% python3 -q
>>> import numpy as np
>>> np.set_printoptions(precision=3, suppress=True, linewidth=140)
>>> K = np.loadtxt("block10.csv", delimiter=",")
>>> K
array([[3., 0., 3., 0.],
       [0., 0., 0., 0.],
       [3., 0., 3., 0.],
       [0., 0., 0., 0.]])
>>> def softmax(z):
...     e = np.exp(z - z.max(axis=-1, keepdims=True))
...     return e / e.sum(axis=-1, keepdims=True)
... 
>>> softmax(K).sum(axis=1)
array([1., 1., 1., 1.])
>>> softmax(K[1] + 2)
array([0.25, 0.25, 0.25, 0.25])
>>> S = K @ K.T / np.sqrt(4)
>>> softmax(S)[1] @ K
array([1.5, 0. , 1.5, 0. ])
>>> np.round(softmax(S + np.triu(np.full(S.shape, -np.inf), 1)), 3) + 0
array([[1.  , 0.  , 0.  , 0.  ],
       [0.5 , 0.5 , 0.  , 0.  ],
       [0.5 , 0.  , 0.5 , 0.  ],
       [0.25, 0.25, 0.25, 0.25]])
>>> np.round(softmax(S), 3) + 0
array([[0.5 , 0.  , 0.5 , 0.  ],
       [0.25, 0.25, 0.25, 0.25],
       [0.5 , 0.  , 0.5 , 0.  ],
       [0.25, 0.25, 0.25, 0.25]])
>>> softmax(S).round(6).argmax(axis=1)
array([0, 0, 0, 0])
>>> Q, _ = np.linalg.qr(np.array([[2.4, 0.9, 0.0, -0.2],
...     [0.0, -1.6, 0.0, 0.0],
...     [0.2, 1.2, 0.0, -0.8],
...     [-0.1, 1.0, -0.3, 0.1]]))
>>> m1 = Q[:, :4]
>>> m1.round(3) + 0
array([[-0.996, -0.023,  0.059, -0.068],
       [ 0.   , -0.723,  0.385,  0.574],
       [-0.083,  0.506, -0.266,  0.816],
       [ 0.041,  0.47 ,  0.882,  0.   ]])
>>> round(np.linalg.eigvals(K).sum().real, 3)
np.float64(6.0)
>>> round(np.linalg.det(2 * K), 3), round(np.linalg.det(K), 3)
(np.float64(0.0), np.float64(0.0))
>>> np.round(np.poly(K), 3) + 0
array([ 1., -6.,  0.,  0.,  0.])
>>> np.round(np.linalg.eigvals(K), 3) + 0
array([6., 0., 0., 0.])
>>> round(np.linalg.det(K.T), 3)
np.float64(0.0)
>>> round(float(np.linalg.det(K[::-1])), 3)
0.0
>>> np.kron(np.eye(2, dtype=int), K)
array([[3., 0., 3., 0., 0., 0., 0., 0.],
       [0., 0., 0., 0., 0., 0., 0., 0.],
       [3., 0., 3., 0., 0., 0., 0., 0.],
       [0., 0., 0., 0., 0., 0., 0., 0.],
       [0., 0., 0., 0., 3., 0., 3., 0.],
       [0., 0., 0., 0., 0., 0., 0., 0.],
       [0., 0., 0., 0., 3., 0., 3., 0.],
       [0., 0., 0., 0., 0., 0., 0., 0.]])
>>> round(np.linalg.det(K), 3)
np.float64(0.0)
>>> (np.linalg.matrix_power((K != 0) + (K.T != 0) + np.eye(4), 4) > 0).astype(int)
array([[1, 0, 1, 0],
       [0, 1, 0, 0],
       [1, 0, 1, 0],
       [0, 0, 0, 1]])
>>> K @ K
array([[18.,  0., 18.,  0.],
       [ 0.,  0.,  0.,  0.],
       [18.,  0., 18.,  0.],
       [ 0.,  0.,  0.,  0.]])
>>> left, sigma, vt = np.linalg.svd(K)
>>> evecs = vt[:(sigma > 1e-8).sum()]
>>> rng = np.random.default_rng(94)
>>> x0 = K[2] + -1 * K[0] + rng.integers(2) * np.eye(4)[3]
>>> x0
array([0., 0., 0., 0.])
>>> np.linalg.matrix_rank(np.vstack([K, x0]))
np.int64(1)
>>> M2 = np.array([[1, 0], [2, -1], [0, -2], [1, -2]])
>>> np.einsum("ik,kj->ji", K, M2)
array([[ 3.,  0.,  3.,  0.],
       [-6.,  0., -6.,  0.]])
>>> np.einsum("ij,ij->i", K, K)
array([18.,  0., 18.,  0.])
>>> A = np.load("case1.npy")
>>> A
array([[  50,   54,  -28,    5,  -55,  -16,   34,  -56,   55],
       [  54,  162,  -36,   27,   -9,   72,  126, -144,   81],
       [ -28,  -36,   16,   -4,   28,    4,  -24,   36,  -32],
       [   5,   27,   -4,    5,    5,   17,   22,  -23,   10],
       [ -55,   -9,   28,    5,   85,   61,    6,   21,  -50],
       [ -16,   72,    4,   17,   61,   82,   66,  -54,    1],
       [  34,  126,  -24,   22,    6,   66,  100, -110,   56],
       [ -56, -144,   36,  -23,   21,  -54, -110,  130,  -79],
       [  55,   81,  -32,   10,  -50,    1,   56,  -79,   65]])
>>> M2 = np.array([[9, -2, 9],
...     [9, 8, -1],
...     [-7, 6, 1],
...     [-9, -6, 3],
...     [6, -4, -3],
...     [-8, 6, 8],
...     [2, 4, 5],
...     [8, 2, 9],
...     [7, 6, 9]])
>>> A @ M2
array([[  890,   612,   581],
       [  990,  1980,  1035],
       [ -500,  -416,  -348],
       [   95,   336,   143],
       [ -965,   -32,  -441],
       [ -260,   940,   165],
       [  630,  1552,   746],
       [-1020, -1748,  -979],
       [  985,   948,   724]])
>>> np.linalg.matrix_rank(np.vstack([A, M2.T]))
np.int64(5)
>>> np.einsum("ij,ij->i", A, A)
array([16823, 79623,  6048,  2222, 17838, 23463, 47720, 64295, 26813])
>>> x0 = np.array([8, 3, -9, -7, 1, 4, 8, 5, -8])
>>> h = np.maximum(A @ x0, 0)
>>> A.T @ h
array([  95772,  343908,  -66992,   59676,   11548,  176428,  272200, -300980,  155448])
>>> np.maximum(A @ x0, 0) - np.maximum(-A @ x0, 0)
array([ 212,  972, -160,  176,  128,  572,  784, -836,  388])
>>> left, sigma, vt = np.linalg.svd(A)
>>> sigma.round(3) + 0
array([494.695, 200.305,   0.   ,   0.   ,   0.   ,   0.   ,   0.   ,   0.   ,   0.   ])
>>> M2 = left[:, :2] @ np.diag(sigma[:2]) @ vt[:2]
>>> np.linalg.matrix_rank(A, rtol=0.05)
np.int64(2)
>>> np.round(np.linalg.norm(A - M2, 2), 3), round(float(sigma[2]), 3)
(np.float64(0.0), 0.0)
>>> round(float(np.abs(A - M2).max()), 3)
0.0
>>> W0 = np.load("a.npy")
>>> W0
array([[ 3,  2,  0,  3,  2,  2,  2,  0],
       [ 5,  1,  3,  5,  3,  4,  1,  2],
       [ 5,  4,  1,  4,  1,  4,  0,  1],
       [ 0,  0,  0,  0,  0,  0,  0,  0],
       [ 6,  3,  8,  3,  6,  6,  2,  5],
       [ 5,  3,  3,  6,  2,  3,  0,  2],
       [ 2,  2,  3,  3,  2,  2,  0,  2],
       [ 5,  3,  4,  2,  2,  4,  0,  4],
       [ 5,  3,  3,  6,  2,  3,  0,  2],
       [ 3,  1,  2,  0,  1,  2,  1,  0],
       [ 1,  3,  2,  0,  2,  2,  1,  0],
       [ 2,  0,  3,  2,  3,  3,  1,  2],
       [ 9,  6, 10,  7,  9, 10,  3,  8],
       [ 4,  4,  4,  0,  3,  4,  2,  0],
       [ 5,  3,  4,  2,  2,  4,  0,  4],
       [ 0,  0,  0,  0,  0,  0,  0,  0],
       [ 4,  3,  6,  5,  7,  6,  3,  4],
       [ 7,  4,  6,  8,  7,  7,  3,  4],
       [ 0,  0,  0,  0,  0,  0,  0,  0],
       [ 9,  8,  8,  2,  7,  9,  4,  4],
       [ 0,  1,  0,  0,  2,  1,  2,  0],
       [ 9,  4, 10,  3,  7,  8,  3,  5],
       [ 8,  2,  6,  6,  6,  6,  3,  5],
       [ 6,  7,  5,  1,  4,  7,  2,  1],
       [ 0,  0,  0,  0,  0,  0,  0,  0],
       [ 2,  0,  3,  2,  3,  3,  1,  2],
       [ 3,  0,  3,  1,  1,  1,  0,  3],
       [ 5,  4,  1,  4,  1,  4,  0,  1],
       [ 5,  3,  5,  3,  3,  4,  1,  2],
       [ 2,  2,  3,  3,  2,  2,  0,  2],
       [ 3,  2,  0,  3,  2,  2,  2,  0],
       [ 0,  0,  0,  0,  0,  0,  0,  0],
       [ 8,  6, 10,  5,  8,  9,  3,  4],
       [ 6,  6,  5,  6,  4,  5,  1,  2],
       [ 5,  3,  4,  2,  2,  4,  0,  4],
       [ 1,  3,  2,  0,  2,  2,  1,  0]])
>>> Xs = W0 - W0.mean(axis=0)
>>> evecs = np.linalg.svd(Xs)[2][:7]
>>> M2 = Xs - Xs @ evecs.T @ evecs
>>> np.diag(evecs.T @ evecs)
array([0.935, 1.   , 0.939, 0.972, 0.543, 0.951, 0.669, 0.99 ])
>>> np.round(M2.std(axis=0), 3) + 0
array([0.011, 0.   , 0.01 , 0.007, 0.028, 0.009, 0.024, 0.004])
>>> F, _ = np.linalg.qr(np.array([[-2.6, 1.0, -0.9, -0.7],
...     [-0.7, 0.2, -0.6, 1.6],
...     [-1.3, -0.4, -0.5, 1.3],
...     [-0.1, 1.0, 0.7, -0.5]]))
>>> F
array([[-0.869,  0.258,  0.146, -0.396],
       [-0.234,  0.015,  0.618,  0.75 ],
       [-0.435, -0.583, -0.586,  0.359],
       [-0.033,  0.77 , -0.504,  0.39 ]])
>>> M2 = F / np.linalg.norm(F, axis=1, keepdims=True)
>>> G = M2 @ M2.T
>>> np.linalg.norm(M2, axis=1)
array([1., 1., 1., 1.])
>>> G[1].round(3) + 0
array([0., 1., 0., 0.])
>>> np.argwhere(np.triu(np.abs(G) > 0.95, 1))
array([], shape=(0, 2), dtype=int64)
>>> (G - 2 * np.eye(4)).round(6).argmax(axis=1)
array([1, 0, 0, 0])
>>> round(np.degrees(np.arccos(np.clip(G[1, 0], -1, 1))), 3)
np.float64(90.0)
>>> np.round(F[:, 3] @ F[:, 2], 3)
np.float64(0.0)
>>> np.linalg.norm(F, axis=0)
array([1., 1., 1., 1.])
>>> np.linalg.svd(F, compute_uv=False)
array([1., 1., 1., 1.])
>>> Q, _ = np.linalg.qr(np.array([[-0.2, 0.1], [-0.3, 2.1], [-0.8, -2.3]]))
>>> X = Q @ Q.T
>>> X
array([[ 0.073,  0.211,  0.153],
       [ 0.211,  0.952, -0.035],
       [ 0.153, -0.035,  0.975]])
>>> np.round(np.linalg.det(X), 3)
np.float64(0.0)
>>> (X - X.T) / 2
array([[0., 0., 0.],
       [0., 0., 0.],
       [0., 0., 0.]])
>>> np.allclose(X @ X.T, X.T @ X)
True
>>> T = np.stack([W0, -2 * W0, W0[::-1]])
>>> T.shape
(3, 36, 8)
>>> np.linalg.matrix_rank(T)
array([8, 8, 8])
>>> np.einsum("bij,cij->bc", T, T)
array([[ 4161, -8322,  2614],
       [-8322, 16644, -5228],
       [ 2614, -5228,  4161]])
>>> np.linalg.matrix_rank(T.reshape(3, -1))
np.int64(2)
>>> w, evecs = np.linalg.eigh(X)
>>> x0 = np.array([0, 1, -1])
>>> evecs * np.maximum(w, 0) @ evecs.T
array([[ 0.073,  0.211,  0.153],
       [ 0.211,  0.952, -0.035],
       [ 0.153, -0.035,  0.975]])
>>> np.linalg.eigvalsh(X[1:, 1:])
array([0.927, 1.   ])
>>> evecs * np.abs(w) @ evecs.T
array([[ 0.073,  0.211,  0.153],
       [ 0.211,  0.952, -0.035],
       [ 0.153, -0.035,  0.975]])
>>> hat = W0 @ np.linalg.solve(W0.T @ W0, W0.T)
>>> np.round(np.linalg.eigvalsh(hat), 3) + 0
array([0., 0., 0., 0., 0., 0., 0., 0., 0., 0., 0., 0., 0., 0., 0., 0., 0., 0., 0., 0., 0., 0., 0., 0., 0., 0., 0., 0., 1., 1., 1., 1., 1.,
       1., 1., 1.])
>>> round(np.trace(hat), 3)
np.float64(8.0)
>>> r = np.linalg.matrix_rank(X)
>>> r
np.int64(2)
>>> N = np.linalg.svd(X)[2][r:].T
>>> N[:, 0] / N[np.abs(N[:, 0]).round(6).argmax(), 0]
array([ 1.   , -0.228, -0.165])
>>> np.allclose(X @ N, 0)
True
>>> N @ N.T
array([[ 0.927, -0.211, -0.153],
       [-0.211,  0.048,  0.035],
       [-0.153,  0.035,  0.025]])
>>> [int(np.linalg.matrix_rank(X[:, :j + 1])) for j in range(3)]
[1, 2, 2]
>>> feats = np.load("data.npy")
>>> feats
array([[-0.707,  0.   ,  0.707,  0.   ,  0.   ],
       [ 0.   ,  1.   ,  0.   ,  0.   ,  0.   ],
       [-0.707,  0.   , -0.707,  0.   ,  0.   ],
       [ 0.   ,  0.   ,  0.   ,  1.   ,  0.   ],
       [ 0.   ,  0.   ,  0.   ,  0.   ,  1.   ]])
>>> Q, R = np.linalg.qr(feats)
>>> R
array([[ 1.,  0.,  0.,  0.,  0.],
       [ 0.,  1.,  0.,  0.,  0.],
       [ 0.,  0., -1.,  0.,  0.],
       [ 0.,  0.,  0.,  1.,  0.],
       [ 0.,  0.,  0.,  0.,  1.]])
>>> np.abs(np.diag(R))
array([1., 1., 1., 1., 1.])
>>> Q.shape, R.shape
((5, 5), (5, 5))
>>> np.trace(Q @ Q.T)
np.float64(5.0)
>>> np.allclose(R.T @ R, feats.T @ feats)
True
>>> Q
array([[-0.707,  0.   , -0.707,  0.   ,  0.   ],
       [ 0.   ,  1.   ,  0.   ,  0.   ,  0.   ],
       [-0.707, -0.   ,  0.707,  0.   ,  0.   ],
       [ 0.   , -0.   , -0.   ,  1.   ,  0.   ],
       [ 0.   , -0.   , -0.   , -0.   ,  1.   ]])
